$ python -q
>>> import numpy as np
>>> from numpy import linalg as LA
>>> np.set_printoptions(precision=4, suppress=True, linewidth=140)
>>> K = np.load("data.npy")
>>> K
array([[ 4.02, -3.  , -3.  ,  3.  ,  3.  ],
       [ 0.  ,  4.02,  5.  , -5.  ,  3.  ],
       [-3.  ,  4.  , -4.98,  3.  ,  3.  ],
       [ 0.  , -4.  , -4.  ,  2.02,  1.  ],
       [ 4.  , -3.  , -3.  ,  3.  ,  3.02]])
>>> rng = np.random.default_rng(57121)
>>> idx = rng.permutation(5)
>>> idx
array([3, 2, 0, 4, 1])
>>> A2 = K[idx][:, idx]
>>> np.diag(A2)
array([ 2.02, -4.98,  4.02,  3.02,  4.02])
>>> np.allclose(A2, K)
False
>>> round(LA.det(A2), 4), round(LA.det(K[idx]), 4)
(np.float64(15.2989), np.float64(15.2989))
>>> m1 = np.array([[5, 5, 5], [5, 10, 10], [5, 10, 15]])
>>> L = LA.cholesky(m1)
>>> m1 / np.sqrt(np.outer(np.diag(m1), np.diag(m1)))
array([[1.    , 0.7071, 0.5774],
       [0.7071, 1.    , 0.8165],
       [0.5774, 0.8165, 1.    ]])
>>> L
array([[2.2361, 0.    , 0.    ],
       [2.2361, 2.2361, 0.    ],
       [2.2361, 2.2361, 2.2361]])
>>> L @ L.T
array([[ 5.,  5.,  5.],
       [ 5., 10., 10.],
       [ 5., 10., 15.]])
>>> ev, vecs = LA.eigh(m1)
>>> np.unique(ev.round(6) + 0, return_counts=True)[1]
array([1, 1, 1])
>>> np.abs(vecs[:, -1]).round(6).argmax()
np.int64(2)
>>> np.abs(vecs[:, -1])
array([0.328, 0.591, 0.737])
>>> LA.svd(m1, compute_uv=False)
array([25.2446,  3.2155,  1.5399])
>>> idx = rng.permutation(3)
>>> idx
array([1, 0, 2])
>>> A2 = m1[idx][:, idx]
>>> np.allclose(A2, m1)
False
>>> np.sort(np.abs(LA.eigvals(A2)))
array([ 1.5399,  3.2155, 25.2446])
>>> np.trace(A2)
np.int64(30)
>>> np.diag(A2)
array([10,  5, 15])
>>> mat = np.array([[0.0, 0.0, 0.0, 3.0, -8.0],
...     [0.0, 0.0, 0.0, -3.0, 0.0],
...     [0.0, 0.0, 0.0, 3.0, 8.0],
...     [3.0, -3.0, 3.0, 0.0, 0.0],
...     [-8.0, 0.0, 8.0, 0.0, 0.0]])
>>> mat
array([[ 0.,  0.,  0.,  3., -8.],
       [ 0.,  0.,  0., -3.,  0.],
       [ 0.,  0.,  0.,  3.,  8.],
       [ 3., -3.,  3.,  0.,  0.],
       [-8.,  0.,  8.,  0.,  0.]])
>>> rk = LA.matrix_rank(mat)
>>> rk
np.int64(4)
>>> ns = LA.svd(mat)[2][rk:].T
>>> ns.shape
(5, 1)
>>> np.round(ns @ ns.T, 4) + 0
array([[0.1667, 0.3333, 0.1667, 0.    , 0.    ],
       [0.3333, 0.6667, 0.3333, 0.    , 0.    ],
       [0.1667, 0.3333, 0.1667, 0.    , 0.    ],
       [0.    , 0.    , 0.    , 0.    , 0.    ],
       [0.    , 0.    , 0.    , 0.    , 0.    ]])
>>> [int(LA.matrix_rank(mat[:i])) for i in range(1, len(mat) + 1)]
[1, 2, 2, 3, 4]
>>> np.round(ns[:, 0] / ns[np.abs(ns[:, 0]).round(6).argmax(), 0], 4) + 0
array([0.5, 1. , 0.5, 0. , 0. ])
>>> LA.matrix_rank(mat.T @ mat), LA.matrix_rank(mat @ mat.T)
(np.int64(4), np.int64(4))
>>> np.round(mat @ ns, 4) + 0
array([[0.],
       [0.],
       [0.],
       [0.],
       [0.]])
>>> [round(float(x), 4) for x in LA.svd(mat, compute_uv=False)[:3]]
[11.3137, 11.3137, 5.1962]
>>> q, _ = LA.qr(np.array([[-0.4, 1.3], [-1.2, 1.2]]))
>>> arr = q[:, :2]
>>> arr
array([[-0.3162, -0.9487],
       [-0.9487,  0.3162]])
>>> vec = np.array([-8, 9, -1, -9, 6])
>>> K @ np.ones(5)
array([ 4.02,  7.02,  2.02, -4.98,  4.02])
>>> np.sign((K @ vec).round(6))
array([-1.,  1.,  1., -1., -1.])
>>> (K @ vec).argmax()
np.int64(1)
>>> K @ (2 * vec)
array([-130.32,  188.36,  111.96,  -88.36, -129.76])
>>> K * vec
array([[-32.16, -27.  ,   3.  , -27.  ,  18.  ],
       [ -0.  ,  36.18,  -5.  ,  45.  ,  18.  ],
       [ 24.  ,  36.  ,   4.98, -27.  ,  18.  ],
       [ -0.  , -36.  ,   4.  , -18.18,   6.  ],
       [-32.  , -27.  ,   3.  , -27.  ,  18.12]])
